$ ipython --no-banner

In [1]: import numpy as np

In [2]: import numpy.linalg as la

In [3]: np.set_printoptions(precision=1, suppress=True, linewidth=160, legacy="1.25")

In [4]: J = np.loadtxt("a.csv", delimiter=",")

In [5]: print(J.round(1) + 0)
[[ 1.2  0.2  2.7]
 [ 1.2  0.2  2.7]
 [ 2.7 -0.8  1. ]
 [-2.6  1.2  1. ]
 [ 2.6 -1.2 -0.9]
 [ 1.6 -1.1 -2.2]
 [-2.6  1.2  0.9]
 [ 2.1 -1.2 -1.7]
 [-2.   1.2  1.9]
 [ 1.3 -1.1 -2.5]
 [ 2.2 -1.2 -1.7]
 [ 0.   0.7  2.9]
 [ 1.7 -0.1  2.5]
 [-0.1 -0.6 -2.9]
 [ 0.2 -0.7 -2.9]
 [ 1.5  0.   2.6]
 [ 0.2 -0.8 -2.9]
 [ 2.5 -0.6  1.6]
 [ 0.5 -0.9 -2.8]
 [ 2.4 -1.2 -1.4]
 [ 1.5  0.   2.6]
 [-0.9  1.   2.7]
 [ 2.8 -1.   0.5]
 [ 0.2  0.6  2.9]
 [ 2.1 -1.2 -1.8]
 [ 0.4  0.5  2.9]
 [ 0.3  0.6  2.9]
 [-0.3  0.8  2.9]
 [ 2.7 -1.2 -0.5]
 [ 2.8 -1.1 -0.3]
 [-1.4 -0.1 -2.6]]

In [6]: U, sig, Vt = la.svd(J)

In [7]: print(sig.round(1) + 0)
[13.1 10.3  0. ]

In [8]: print(np.argmax(sig[:-1] / (sig[1:] + 1e-6)) + 1)
2

In [9]: out = U[:, :2] @ np.diag(sig[:2]) @ Vt[:2]

In [10]: print(la.matrix_rank(out))
2

In [11]: print(la.matrix_rank(J, rtol=0.05))
2

In [12]: print(round(float(la.norm(J - out, 2)), 1), np.round(sig[2], 1))
0.0 0.0

In [13]: cen = J - J.mean(axis=0)

In [14]: U, sig, Vt = la.svd(cen, full_matrices=False)

In [15]: print(np.abs(U[:, 0]).argmax())
18

In [16]: print(sig.round(1) + 0)
[13.1  8.8  0. ]

In [17]: print(round((sig ** 2).sum() ** 2 / (sig ** 4).sum(), 1))
1.8

In [18]: print((np.sign(U[:, 0]) == np.sign(U[0, 0])).astype(int))
[1 1 0 1 0 0 1 0 1 0 0 1 1 0 0 1 0 1 0 0 1 1 0 1 0 1 1 1 0 0 0]

In [19]: print(la.matrix_rank(cen))
2

In [20]: print(np.round(sig ** 2 / (sig ** 2).sum(), 1) + 0)
[0.7 0.3 0. ]

In [21]: print(Vt[0] * np.sign(Vt[0, np.abs(Vt[0]).argmax()]))
[-0.2  0.3  0.9]

In [22]: print([round(float(x), 1) for x in la.svd(J, compute_uv=False)[:3]])
[13.1, 10.3, 0.0]

In [23]: print(la.cond(J) > 100)
True

In [24]: idx = J[:, 2] > np.median(J[:, 2])

In [25]: u = J[idx].mean(axis=0) - J[~idx].mean(axis=0)

In [26]: print(u)
[-0.7  1.2  4. ]

In [27]: print(np.argsort(-np.abs(u).round(6), kind="stable"))
[2 1 0]

In [28]: print(round((((J - J.mean(axis=0)) @ u > 0) == idx).mean(), 1))
1.0

In [29]: E = np.loadtxt("data.csv", delimiter=",")

In [30]: print(E)
[[ 0.  0.  0.  0.  0.  0.  0.  0.]
 [ 0.  0.  0.  0.  0.  0.  0.  0.]
 [ 0. -1. -1.  0.  0.  0.  0.  0.]
 [-1.  2.  2.  0.  0.  0.  0.  0.]
 [ 2. -1.  2.  0. -1.  0.  0.  0.]
 [-1.  2. -2. -1. -2. -1.  0.  0.]
 [-1.  0. -2.  0.  2.  1.  0.  0.]
 [-2. -2.  1.  2. -1.  1.  0. -1.]]

In [31]: # triangular, det is the product of the diagonal

In [32]: r = la.matrix_rank(E)

In [33]: print(r)
6

In [34]: null = la.svd(E)[2][r:].T

In [35]: print([int(la.matrix_rank(E[:i])) for i in range(1, len(E) + 1)])
[0, 0, 1, 2, 3, 4, 5, 6]

In [36]: print([int(la.matrix_rank(np.delete(E, i, axis=0))) for i in range(8)])
[6, 6, 5, 5, 5, 5, 5, 5]

In [37]: print(la.matrix_rank(E.T @ E), la.matrix_rank(E @ E.T))
6 6

In [38]: print(np.round(null @ null.T, 1) + 0)
[[ 0.   0.   0.   0.   0.   0.   0.   0. ]
 [ 0.   0.   0.   0.   0.   0.   0.   0.1]
 [ 0.   0.   0.   0.   0.   0.   0.  -0.1]
 [ 0.   0.   0.   0.1 -0.1  0.1  0.   0.3]
 [ 0.   0.   0.  -0.1  0.   0.   0.  -0.2]
 [ 0.   0.   0.   0.1  0.   0.1  0.   0.2]
 [ 0.   0.   0.   0.   0.   0.   1.   0. ]
 [ 0.   0.1 -0.1  0.3 -0.2  0.2  0.   0.8]]

In [39]: print(la.matrix_rank(E - E[0, 0] * np.eye(8)))
6

In [40]: print([int(la.matrix_rank(la.matrix_power(E, p))) for p in range(1, 9)])
[6, 5, 4, 4, 4, 4, 4, 4]

In [41]: print(np.prod(np.diag(E)), np.round(la.det(E), 1))
0.0 0.0

In [42]: U, sig, Vt = la.svd(E)

In [43]: evecs = Vt[:(sig > 1e-8).sum()]

In [44]: rng = np.random.default_rng(2605)

In [45]: vec = E[6] + 5 * E[3] + rng.integers(2) * np.eye(8)[0]

In [46]: print(vec)
[-5. 10.  8.  0.  2.  1.  0.  0.]

In [47]: print(np.round(la.norm(vec - evecs.T @ evecs @ vec), 1))
0.0

In [48]: print(np.diag(evecs.T @ evecs))
[1.  1.  1.  0.9 1.  0.9 0.  0.2]

In [49]: print(np.allclose(evecs.T @ evecs @ vec, vec))
True

In [50]: W1 = np.array([[-1, -1, 2, -2, -2, 0],
    ...:     [2, 0, 2, -1, -2, 2],
    ...:     [0, 2, -2, 2, -2, 2],
    ...:     [-1, 1, -2, 0, -2, 2],
    ...:     [-1, 0, -1, 2, 2, -2],
    ...:     [2, 2, -2, 2, 2, 0],
    ...:     [1, 1, 0, 0, -2, -1],
    ...:     [1, -1, 1, 0, 1, -1]])

In [51]: b = np.array([1, 1, -1, -2, 2, 2])

In [52]: hid = np.maximum(E @ W1 + b, 0)

In [53]: print(la.matrix_rank(hid))
6

In [54]: print((hid > 0).astype(int))
[[1 1 0 0 1 1]
 [1 1 0 0 1 1]
 [0 0 0 0 1 0]
 [1 1 0 1 0 1]
 [0 1 0 0 0 1]
 [1 0 1 0 0 1]
 [1 0 0 1 1 0]
 [0 1 0 1 1 1]]

In [55]: print(hid)
[[ 1.  1.  0.  0.  2.  2.]
 [ 1.  1.  0.  0.  2.  2.]
 [ 0.  0.  0.  0.  6.  0.]
 [ 6.  6.  0.  2.  0. 10.]
 [ 0.  3.  0.  0.  0.  6.]
 [ 7.  0. 11.  0.  0.  4.]
 [ 2.  0.  0.  2. 14.  0.]
 [ 0. 10.  0.  6.  3.  7.]]

In [56]: C = np.array([[1, 1, -2],
    ...:     [2, -1, -2],
    ...:     [2, -1, 1],
    ...:     [-1, 2, 1],
    ...:     [1, 0, -2],
    ...:     [2, 0, 0]])

In [57]: print(hid @ C)
[[  9.   0.  -8.]
 [  9.   0.  -8.]
 [  6.   0. -12.]
 [ 36.   4. -22.]
 [ 18.  -3.  -6.]
 [ 37.  -4.  -3.]
 [ 14.   6. -30.]
 [ 31.   2. -20.]]

In [58]: print(W1 @ C)
[[  1  -6   8]
 [  9  -2   1]
 [  0   4   0]
 [ -1   0   2]
 [ -7   4  -1]
 [  2   6 -12]
 [ -1   0   0]
 [  0   1  -1]]

In [59]: U, sig, Vt = la.svd(E)

In [60]: print(sig.round(1) + 0)
[4.9 4.1 3.5 2.9 0.5 0.2 0.  0. ]

In [61]: print(np.argmax(sig[:-1] / (sig[1:] + 1e-6)) + 1)
6

In [62]: out = U[:, :6] @ np.diag(sig[:6]) @ Vt[:6]

In [63]: print(la.matrix_rank(out))
6

In [64]: print(round(la.norm(E - out, 2), 1), round(float(sig[6]), 1))
0.0 0.0

In [65]: print(round(np.abs(E - out).max(), 1))
0.0

In [66]: print(np.round(la.norm(E - out) / la.norm(E), 1))
0.0

In [67]: feats = np.loadtxt("run8.csv", delimiter=",")

In [68]: print(feats)
[[ 2. -2.  0.]
 [-2.  3. -2.]
 [ 0. -2.  1.]]

In [69]: # symmetric

In [70]: print(round(la.eigvalsh(feats).min(), 1))
-0.7

In [71]: out = E + rng.integers(-2, 3, (8, 6)) @ rng.integers(-2, 3, (6, 8))

In [72]: print(out)
[[ 2. -4. -2.  0.  3.  1. -4.  7.]
 [-4. -7. -2.  3. -3. -1. -5.  1.]
 [-4. -5. -4.  6. -2. -3. -1. -2.]
 [ 1.  5. -1.  1. -3.  2.  8.  5.]
 [-2. -5.  1.  0. -2.  2. -4.  1.]
 [ 3.  4.  7. -7. -7. -1.  0. -5.]
 [-4.  1.  0.  0. -1. -1.  0. -7.]
 [ 1.  0.  4.  1. -3.  1.  3. -2.]]

In [73]: print(np.round(la.svd(out - E, compute_uv=False), 1) + 0)
[19.  15.1 11.2  7.3  4.4  1.   0.   0. ]

In [74]: print(out - E)
[[ 2. -4. -2.  0.  3.  1. -4.  7.]
 [-4. -7. -2.  3. -3. -1. -5.  1.]
 [-4. -4. -3.  6. -2. -3. -1. -2.]
 [ 2.  3. -3.  1. -3.  2.  8.  5.]
 [-4. -4. -1.  0. -1.  2. -4.  1.]
 [ 4.  2.  9. -6. -5.  0.  0. -5.]
 [-3.  1.  2.  0. -3. -2.  0. -7.]
 [ 3.  2.  3. -1. -2.  0.  3. -1.]]

In [75]: w, evecs = la.eig(feats)

In [76]: print(np.sort(la.eigvals(feats.T)))
[-0.7  1.5  5.2]

In [77]: print(np.sort(la.eigvals(feats @ feats)))
[ 0.6  2.4 27.1]

In [78]: out = J / np.sqrt((J ** 2).mean(axis=1, keepdims=True))

In [79]: print(np.round(J - J.mean(axis=1, keepdims=True), 1) + 0)
[[-0.2 -1.2  1.4]
 [-0.2 -1.2  1.4]
 [ 1.8 -1.8  0. ]
 [-2.4  1.3  1.1]
 [ 2.4 -1.4 -1.1]
 [ 2.2 -0.6 -1.7]
 [-2.4  1.4  1.1]
 [ 2.4 -0.9 -1.5]
 [-2.4  0.8  1.5]
 [ 2.  -0.3 -1.7]
 [ 2.4 -1.  -1.4]
 [-1.2 -0.5  1.7]
 [ 0.4 -1.5  1.1]
 [ 1.1  0.6 -1.7]
 [ 1.3  0.4 -1.8]
 [ 0.2 -1.4  1.2]
 [ 1.4  0.4 -1.8]
 [ 1.3 -1.7  0.5]
 [ 1.6  0.2 -1.8]
 [ 2.4 -1.1 -1.3]
 [ 0.1 -1.3  1.2]
 [-1.8  0.1  1.8]
 [ 2.  -1.7 -0.3]
 [-1.1 -0.6  1.7]
 [ 2.4 -0.9 -1.5]
 [-0.9 -0.7  1.7]
 [-1.  -0.7  1.7]
 [-1.4 -0.4  1.8]
 [ 2.4 -1.5 -0.9]
 [ 2.3 -1.6 -0.7]
 [-0.1  1.3 -1.3]]

In [80]: print(la.norm(out, axis=1))
[1.7 1.7 1.7 1.7 1.7 1.7 1.7 1.7 1.7 1.7 1.7 1.7 1.7 1.7 1.7 1.7 1.7 1.7 1.7 1.7 1.7 1.7 1.7 1.7 1.7 1.7 1.7 1.7 1.7 1.7 1.7]
